$ ipython --no-banner

In [1]: import numpy as np

In [2]: np.set_printoptions(precision=3, suppress=True, linewidth=160)

In [3]: m1 = np.vander(np.arange(8) - 1, 4, increasing=True)

In [4]: m1
Out[4]: 
array([[  1,  -1,   1,  -1],
       [  1,   0,   0,   0],
       [  1,   1,   1,   1],
       [  1,   2,   4,   8],
       [  1,   3,   9,  27],
       [  1,   4,  16,  64],
       [  1,   5,  25, 125],
       [  1,   6,  36, 216]])

In [5]: # column 3 is much longer than the rest

In [6]: x0 = np.array([2, 1, 2, 0])

In [7]: y = m1 @ x0

In [8]: np.round(np.linalg.lstsq(m1, y)[0], 3) + 0
Out[8]: array([2., 1., 2., 0.])

In [9]: y
Out[9]: array([ 3,  2,  5, 12, 23, 38, 57, 80])

In [10]: np.round(np.linalg.pinv(m1) @ m1, 3) + 0
Out[10]: 
array([[1., 0., 0., 0.],
       [0., 1., 0., 0.],
       [0., 0., 1., 0.],
       [0., 0., 0., 1.]])

In [11]: rng = np.random.default_rng(79424)

In [12]: y = y + 0.05 * rng.normal(size=8)

In [13]: y
Out[13]: array([ 3.039,  2.022,  5.044, 12.008, 22.992, 37.935, 57.077, 79.956])

In [14]: beta, *_ = np.linalg.lstsq(m1, y)

In [15]: beta.round()
Out[15]: array([ 2.,  1.,  2., -0.])

In [16]: beta.round(3) + 0
Out[16]: array([2.028, 0.987, 2.002, 0.   ])

In [17]: np.round(m1.T @ (y - m1 @ beta), 3) + 0
Out[17]: array([0., 0., 0., 0.])

In [18]: lab = rng.permutation(4)

In [19]: M2 = m1[:, lab] * rng.choice([-1, 1], 4)

In [20]: M2
Out[20]: 
array([[   1,    1,   -1,    1],
       [   0,    1,    0,    0],
       [  -1,    1,    1,    1],
       [  -8,    1,    2,    4],
       [ -27,    1,    3,    9],
       [ -64,    1,    4,   16],
       [-125,    1,    5,   25],
       [-216,    1,    6,   36]])

In [21]: left, _, vt = np.linalg.svd(m1.T @ M2)

In [22]: np.round(left @ vt, 3) + 0
Out[22]: 
array([[ 0.,  1.,  0.,  0.],
       [ 0.,  0.,  1.,  0.],
       [ 0.,  0.,  0.,  1.],
       [-1.,  0.,  0.,  0.]])

In [23]: np.round(np.linalg.lstsq(m1, M2)[0], 3) + 0
Out[23]: 
array([[ 0.,  1.,  0.,  0.],
       [ 0.,  0.,  1.,  0.],
       [ 0.,  0.,  0.,  1.],
       [-1.,  0.,  0.,  0.]])

In [24]: left, sigma, vt = np.linalg.svd(m1)

In [25]: np.argmax(sigma[:-1] / (sigma[1:] + 1e-6)) + 1
Out[25]: np.int64(1)

In [26]: sigma
Out[26]: array([263.572,   8.525,   1.749,   1.473])

In [27]: M2 = left[:, :1] @ np.diag(sigma[:1]) @ vt[:1]

In [28]: np.linalg.matrix_rank(M2)
Out[28]: np.int64(1)

In [29]: round(np.linalg.norm(m1 - M2, 2), 3), round(float(sigma[1]), 3)
Out[29]: (np.float64(8.525), 8.525)

In [30]: np.argsort(-np.linalg.norm(m1, axis=0).round(6), kind="stable")[:3]
Out[30]: array([3, 2, 1])

In [31]: [round(float(x), 3) for x in np.linalg.svd(m1, compute_uv=False)[:3]]
Out[31]: [263.572, 8.525, 1.749]

In [32]: round(np.log10(np.linalg.cond(m1)))
Out[32]: 2

In [33]: round(float(np.linalg.norm(m1, 2) / np.linalg.norm(m1)), 3)
Out[33]: 0.999

In [34]: A = np.loadtxt("dump.csv", delimiter=",")

In [35]: A
Out[35]: 
array([[ 0.974,  0.14 ,  2.025],
       [ 0.943,  0.006,  1.931],
       [ 0.967, -0.071,  2.007],
       [ 1.01 ,  0.021,  1.951],
       [ 1.008,  0.143,  2.002],
       [ 0.999, -0.102,  2.017],
       [ 1.091, -0.029,  2.04 ],
       [ 1.053,  0.011,  2.085],
       [ 0.958, -0.011,  2.04 ],
       [ 3.   ,  2.005,  0.972],
       [ 2.961,  2.029,  1.037],
       [ 2.908,  1.965,  1.044],
       [ 2.994,  2.058,  0.997],
       [ 2.962,  1.977,  0.92 ],
       [ 3.017,  1.993,  1.014],
       [ 3.051,  1.912,  1.093],
       [ 2.916,  1.923,  1.03 ],
       [ 2.973,  2.031,  1.061]])

In [36]: M2 = np.c_[A[:, :2] @ np.array([[3, -2], [-3, 0]]), np.array([-3, 2, -1, 0, 0, -3, -3, 0, 3, -1, 2, 2, 2, -3, -1, 1, -2, -2])]

In [37]: M2
Out[37]: 
array([[ 2.502, -1.948, -3.   ],
       [ 2.811, -1.886,  2.   ],
       [ 3.114, -1.934, -1.   ],
       [ 2.967, -2.02 ,  0.   ],
       [ 2.595, -2.016,  0.   ],
       [ 3.303, -1.998, -3.   ],
       [ 3.36 , -2.182, -3.   ],
       [ 3.126, -2.106,  0.   ],
       [ 2.907, -1.916,  3.   ],
       [ 2.985, -6.   , -1.   ],
       [ 2.796, -5.922,  2.   ],
       [ 2.829, -5.816,  2.   ],
       [ 2.808, -5.988,  2.   ],
       [ 2.955, -5.924, -3.   ],
       [ 3.072, -6.034, -1.   ],
       [ 3.417, -6.102,  1.   ],
       [ 2.979, -5.832, -2.   ],
       [ 2.826, -5.946, -2.   ]])

In [38]: np.linalg.matrix_rank(np.c_[A, M2])
Out[38]: np.int64(4)

In [39]: np.round(np.linalg.norm(M2 - A @ np.linalg.lstsq(A, M2)[0], axis=0), 3) + 0
Out[39]: array([0.   , 0.   , 8.141])

In [40]: np.linalg.norm(np.linalg.qr(A)[0].T @ M2, axis=0) ** 2 / ((M2 ** 2).sum(axis=0) + 1e-12)
Out[40]: array([1.   , 1.   , 0.092])

In [41]: x0 = np.array([-3, -3, -2])

In [42]: a = np.maximum(M2 @ x0, 0)

In [43]: np.maximum(M2 @ (3 * x0), 0)
Out[43]: array([13.014,  0.   ,  0.   ,  0.   ,  0.   ,  6.255,  7.398,  0.   ,  0.   , 33.135, 16.134, 14.883, 16.62 , 44.721, 32.658, 18.165, 37.677, 40.08 ])

In [44]: M2 * (a > 1e-9)[:, None]
Out[44]: 
array([[ 2.502, -1.948, -3.   ],
       [ 0.   , -0.   ,  0.   ],
       [ 0.   , -0.   , -0.   ],
       [ 0.   , -0.   ,  0.   ],
       [ 0.   , -0.   ,  0.   ],
       [ 3.303, -1.998, -3.   ],
       [ 3.36 , -2.182, -3.   ],
       [ 0.   , -0.   ,  0.   ],
       [ 0.   , -0.   ,  0.   ],
       [ 2.985, -6.   , -1.   ],
       [ 2.796, -5.922,  2.   ],
       [ 2.829, -5.816,  2.   ],
       [ 2.808, -5.988,  2.   ],
       [ 2.955, -5.924, -3.   ],
       [ 3.072, -6.034, -1.   ],
       [ 3.417, -6.102,  1.   ],
       [ 2.979, -5.832, -2.   ],
       [ 2.826, -5.946, -2.   ]])

In [45]: a
Out[45]: array([ 4.338,  0.   ,  0.   ,  0.   ,  0.   ,  2.085,  2.466,  0.   ,  0.   , 11.045,  5.378,  4.961,  5.54 , 14.907, 10.886,  6.055, 12.559, 13.36 ])

In [46]: dist = np.linalg.norm(A[:, None] - A[None], axis=-1)

In [47]: np.linalg.matrix_rank(dist ** 2)
Out[47]: np.int64(5)

In [48]: dist[12].round(6).argsort(kind="stable")[:4]
Out[48]: array([12,  9, 10, 14])

In [49]: np.flatnonzero(dist[12] < dist.mean() / 2)
Out[49]: array([ 9, 10, 11, 12, 13, 14, 15, 16, 17])

In [50]: np.unravel_index(dist.round(6).argmax(), dist.shape)
Out[50]: (np.int64(5), np.int64(12))

In [51]: dist.mean(axis=1).argmax()
Out[51]: np.int64(5)

In [52]: gram = np.cov(A, rowvar=False)

In [53]: np.corrcoef(A.T)
Out[53]: 
array([[ 1.   ,  0.997, -0.993],
       [ 0.997,  1.   , -0.994],
       [-0.993, -0.994,  1.   ]])

In [54]: gram
Out[54]: 
array([[ 1.035,  1.033, -0.518],
       [ 1.033,  1.038, -0.519],
       [-0.518, -0.519,  0.263]])

In [55]: gram.shape
Out[55]: (3, 3)

In [56]: Xc = A - A.mean(axis=0)

In [57]: V = np.linalg.svd(Xc)[2][:2]

In [58]: M2 = Xc - Xc @ V.T @ V

In [59]: np.linalg.norm(M2, axis=1).round(6).argmax()
Out[59]: np.int64(13)

In [60]: np.round(np.cov(Xc @ V.T, rowvar=False), 3) + 0
Out[60]: 
array([[2.33 , 0.   ],
       [0.   , 0.003]])

In [61]: np.round(np.linalg.norm(M2) / np.linalg.norm(Xc), 3)
Out[61]: np.float64(0.032)

In [62]: (Xc @ V.T).std(axis=0)
Out[62]: array([1.484, 0.057])

In [63]: E = rng.normal(size=(21, 6)) + 10 * np.array([-1, -2, 1, 3, -1, 0])

In [64]: E
Out[64]: 
array([[-10.134, -19.694,   9.402,  30.212,  -7.68 ,   0.535],
       [-10.413, -19.039,  10.206,  29.693, -10.215,   1.489],
       [-10.817, -19.65 ,  10.694,  29.426,  -8.805,   0.434],
       [-11.778, -20.811,  11.841,  29.037, -10.237,   0.65 ],
       [-10.252, -19.394,  11.798,  29.168, -11.238,  -1.291],
       [-10.07 , -18.686,   8.742,  30.282, -11.095,   0.687],
       [ -9.812, -20.955,  11.438,  30.704,  -8.735,  -2.075],
       [ -9.883, -21.202,  10.484,  28.093,  -8.445,   0.079],
       [-10.618, -20.915,   9.075,  29.83 , -10.   ,  -1.543],
       [-10.022, -18.956,  10.317,  30.086, -10.005,  -0.303],
       [-11.159, -18.976,  10.579,  28.862,  -9.732,  -0.134],
       [-10.874, -19.068,  10.382,  31.091, -10.084,  -1.356],
       [-11.194, -20.78 ,   8.377,  28.776,  -9.988,  -1.166],
       [-12.703, -19.329,   9.607,  29.903,  -8.959,   0.665],
       [-10.168, -21.496,  10.255,  29.601, -11.641,  -0.798],
       [-11.749, -19.905,  10.915,  31.49 ,  -9.788,   0.088],
       [-10.51 , -20.213,  11.291,  30.535,  -9.356,   0.938],
       [-11.341, -19.9  ,   8.636,  29.498, -10.182,  -0.428],
       [ -9.846, -20.883,   9.343,  29.939, -11.303,   0.442],
       [ -9.602, -20.939,  10.274,  32.424, -10.297,  -0.58 ],
       [ -9.594, -20.269,   9.371,  30.672, -10.099,  -0.045]])

In [65]: Xc = E - E.mean(axis=0)

In [66]: V = np.linalg.svd(Xc)[2][:1]

In [67]: M2 = Xc - Xc @ V.T @ V

In [68]: np.round(np.linalg.norm(M2) / np.linalg.norm(Xc), 3)
Out[68]: np.float64(0.868)

In [69]: (Xc @ V.T).std(axis=0)
Out[69]: array([1.111])

In [70]: C = E[[13, 9]].astype(float)

In [71]: for _ in range(7):
    ...:     lab = np.linalg.norm(E[:, None] - C, axis=-1).argmin(axis=1)
    ...:     C = np.array([E[lab == j].mean(axis=0) for j in range(2)])
    ...: 

In [72]: lab
Out[72]: array([0, 0, 0, 0, 1, 1, 1, 0, 1, 1, 0, 1, 1, 0, 1, 0, 0, 1, 1, 1, 1])

In [73]: np.bincount(lab)
Out[73]: array([ 9, 12])

In [74]: C[1] - C[0]
Out[74]: array([ 0.733, -0.318, -0.724,  0.478, -1.143, -1.232])

In [75]: C
Out[75]: 
array([[-11.016, -19.869,  10.558,  29.694,  -9.246,   0.527],
       [-10.283, -20.187,   9.834,  30.173, -10.389,  -0.705]])

In [76]: data = np.load("run17.npy")

In [77]: data
Out[77]: 
array([[-0.578,  0.08 ,  0.578,  0.06 ],
       [-0.02 ,  0.345,  0.726, -0.08 ],
       [-0.851, -0.726, -0.894,  0.345],
       [ 0.217, -0.922, -1.   ,  0.327],
       [ 0.735, -0.38 , -0.93 , -0.02 ],
       [ 1.   ,  0.726, -0.998, -0.834],
       [ 0.974, -0.808, -1.   ,  0.   ],
       [-0.119, -0.197, -0.397,  0.06 ],
       [ 0.834, -0.345, -0.94 , -0.06 ],
       [ 0.319, -0.04 , -0.319, -0.03 ],
       [-0.47 ,  0.726,  0.99 , -0.149],
       [ 0.446,  0.664,  0.933, -0.235],
       [ 0.99 ,  0.933,  0.983, -0.604],
       [ 0.178, -0.706, -0.982,  0.178],
       [-0.446, -0.664, -0.933,  0.235],
       [ 0.854, -0.414, -0.963, -0.05 ],
       [ 0.978,  0.664,  0.422, -0.422],
       [ 0.999, -0.508, -1.   , -0.336],
       [ 0.937,  0.793,  0.91 , -0.422],
       [-0.572,  0.793,  0.996, -0.168],
       [ 0.932,  0.947,  0.998, -0.544],
       [ 0.119,  0.197,  0.397, -0.06 ],
       [-0.188, -0.119, -0.168,  0.05 ],
       [ 0.77 ,  0.478,  0.537, -0.235],
       [ 0.999, -0.894, -1.   , -0.1  ],
       [ 0.992,  0.478, -0.558, -0.422],
       [-0.986, -0.197,  0.84 ,  0.327]])

In [78]: x0 = np.array([2, -7, 7, -3])

In [79]: y = data @ x0

In [80]: beta, lr = np.zeros(4), 1 / np.linalg.norm(data, 2) ** 2

In [81]: for i in range(8):
    ...:     beta -= lr * data.T @ (data @ beta - y)
    ...:     if i % 2 == 0: print(i, round(np.linalg.norm(data @ beta - y), 3))
    ...: 
0 10.616
2 9.299
4 8.162
6 7.181

In [82]: round(float(np.linalg.cond(data)), 3)
Out[82]: 13.536

In [83]: np.round(np.linalg.norm(data[15], 1), 3), round(np.linalg.norm(data[15], np.inf), 3)
Out[83]: (np.float64(2.281), np.float64(0.963))

In [84]: np.linalg.norm(data, axis=0)
Out[84]: array([3.794, 3.184, 4.328, 1.619])

In [85]: round(float(np.linalg.norm(data) ** 2 / np.linalg.norm(data, 2) ** 2), 3)
Out[85]: 1.715

In [86]: np.round(np.linalg.norm(data, 2), 3)
Out[86]: np.float64(5.172)

In [87]: C = data[[21, 19]].astype(float)

In [88]: for _ in range(3):
    ...:     lab = np.linalg.norm(data[:, None] - C, axis=-1).argmin(axis=1)
    ...:     C = np.array([data[lab == j].mean(axis=0) for j in range(2)])
    ...: 

In [89]: lab
Out[89]: array([1, 1, 0, 0, 0, 0, 0, 0, 0, 0, 1, 1, 1, 0, 0, 0, 0, 0, 1, 1, 1, 1, 0, 0, 0, 0, 1])

In [90]: C[1] - C[0]
Out[90]: array([-0.405,  0.786,  1.489, -0.11 ])

In [91]: C
Out[91]: 
array([[ 0.485, -0.257, -0.654, -0.077],
       [ 0.08 ,  0.528,  0.835, -0.188]])

In [92]: np.bincount(lab)
Out[92]: array([17, 10])
